$ python3 -q
>>> import numpy as np
>>> np.set_printoptions(suppress=True, linewidth=100)
>>> A = np.loadtxt("block13.csv", delimiter=",")
>>> print(A)
[[ 0.  3. -6.  0. -1.  2.]
 [ 3.  0. -6. -1.  0.  2.]
 [-6.  6.  6.  2. -2. -2.]
 [ 0. -2.  4.  0. -2.  4.]
 [-2.  0.  4. -2.  0.  4.]
 [ 4. -4. -4.  4. -4. -4.]]
>>> W = np.array([[1, 1, 0, 2, -1],
...     [-1, -2, -2, 1, 2],
...     [0, -2, 2, -2, -2],
...     [-1, 2, -2, 2, 1],
...     [1, 0, 1, -2, 2],
...     [2, 2, -1, 1, -1]])
>>> b = np.array([-1, -2, 1, -8, -3])
>>> hid = np.maximum(A @ W + b, 0)
>>> print(np.linalg.matrix_rank(hid))
5
>>> print(np.round((hid > 0).mean(axis=0), 2))
[0.5  0.67 0.33 0.5  0.5 ]
>>> print((hid > 0).astype(int))
[[0 1 0 1 1]
 [1 1 0 1 1]
 [0 0 0 0 1]
 [1 1 1 0 0]
 [1 0 1 0 0]
 [0 1 0 1 0]]
>>> Z = np.array([[1, -8], [-2, -3], [-3, 0], [8, -7], [1, 4]])
>>> print((hid @ Z).round(6).argmax(axis=1))
[0 0 1 0 0 0]
>>> print(W @ Z)
[[ 14 -29]
 [ 19  15]
 [-20  12]
 [ 18  -8]
 [-16  14]
 [  8 -33]]
>>> X = np.array([[1, -1, 1, -1],
...     [1, 0, 0, 0],
...     [1, 1, 1, 1],
...     [1, 2, 4, 8],
...     [1, 3, 9, 27],
...     [1, 4, 16, 64],
...     [1, 5, 25, 125],
...     [1, 6, 36, 216],
...     [1, 7, 49, 343]])
>>> left, sv, VT = np.linalg.svd(X)
>>> print(np.argmax(sv[:-1] / (sv[1:] + 1e-6)) + 1)
1
>>> Y = left[:, :1] @ np.diag(sv[:1]) @ VT[:1]
>>> print(np.linalg.matrix_rank(Y))
1
>>> print(np.round(np.linalg.norm(X - Y, 2), 2), np.round(sv[1], 2))
11.98 11.98
>>> print(round(float(np.linalg.norm(X - Y) / np.linalg.norm(X)), 2))
0.03
>>> print(np.round(np.abs(X - Y).max(), 2))
5.8
